In [1]: import numpy as np

In [2]: from numpy import linalg as LA

In [3]: np.set_printoptions(precision=2, suppress=True, linewidth=120, sign=" ")

In [4]: arr = np.loadtxt("out18.csv", delimiter=",")

In [5]: arr
Out[5]: 
array([[ 3.,  1.,  1.,  1.],
       [ 1.,  3.,  1.,  1.],
       [ 1.,  1.,  3.,  1.],
       [ 1.,  1.,  1.,  3.]])

In [6]: M2 = LA.inv(arr)

In [7]: round(LA.slogdet(arr)[0], 2)
Out[7]: np.float64(1.0)

In [8]: round(LA.cond(arr), 2)
Out[8]: np.float64(3.0)

In [9]: LA.inv(M2)
Out[9]: 
array([[ 3.,  1.,  1.,  1.],
       [ 1.,  3.,  1.,  1.],
       [ 1.,  1.,  3.,  1.],
       [ 1.,  1.,  1.,  3.]])

In [10]: np.round(arr @ M2, 2) + 0
Out[10]: 
array([[ 1.,  0.,  0.,  0.],
       [ 0.,  1.,  0.,  0.],
       [ 0.,  0.,  1.,  0.],
       [ 0.,  0.,  0.,  1.]])

In [11]: rng = np.random.default_rng(7463)

In [12]: idx = rng.permutation(4)

In [13]: idx
Out[13]: array([ 3,  1,  0,  2])

In [14]: M2 = arr[idx][:, idx]

In [15]: np.sort(np.abs(LA.eigvals(M2)))
Out[15]: array([ 2.,  2.,  2.,  6.])

In [16]: np.allclose(M2, arr)
Out[16]: True

In [17]: M2
Out[17]: 
array([[ 3.,  1.,  1.,  1.],
       [ 1.,  3.,  1.,  1.],
       [ 1.,  1.,  3.,  1.],
       [ 1.,  1.,  1.,  3.]])

In [18]: M2 = arr[0, 0] * arr[1:] - np.outer(arr[1:, 0], arr[0])

In [19]: M2
Out[19]: 
array([[ 0.,  8.,  2.,  2.],
       [ 0.,  2.,  8.,  2.],
       [ 0.,  2.,  2.,  8.]])

In [20]: np.flatnonzero(~M2.round(6).any(axis=1))
Out[20]: array([], dtype=int64)

In [21]: LA.matrix_rank(M2), LA.matrix_rank(arr)
Out[21]: (np.int64(3), np.int64(4))

In [22]: def softmax(z):
    ...:     e = np.exp(z - z.max(axis=-1, keepdims=True))
    ...:     return e / e.sum(axis=-1, keepdims=True)
    ...: 

In [23]: softmax(M2).sum(axis=1)
Out[23]: array([ 1.,  1.,  1.])

In [24]: np.round(softmax(M2[2]), 2) + 0
Out[24]: array([ 0.  ,  0.  ,  0.  ,  0.99])

In [25]: np.round(softmax(10 * M2[2]), 2) + 0
Out[25]: array([ 0.,  0.,  0.,  1.])

In [26]: S = M2 @ M2.T / np.sqrt(4)

In [27]: np.round(softmax(S + np.triu(np.full(S.shape, -np.inf), 1)), 2) + 0
Out[27]: 
array([[ 1.,  0.,  0.],
       [ 0.,  1.,  0.],
       [ 0.,  0.,  1.]])
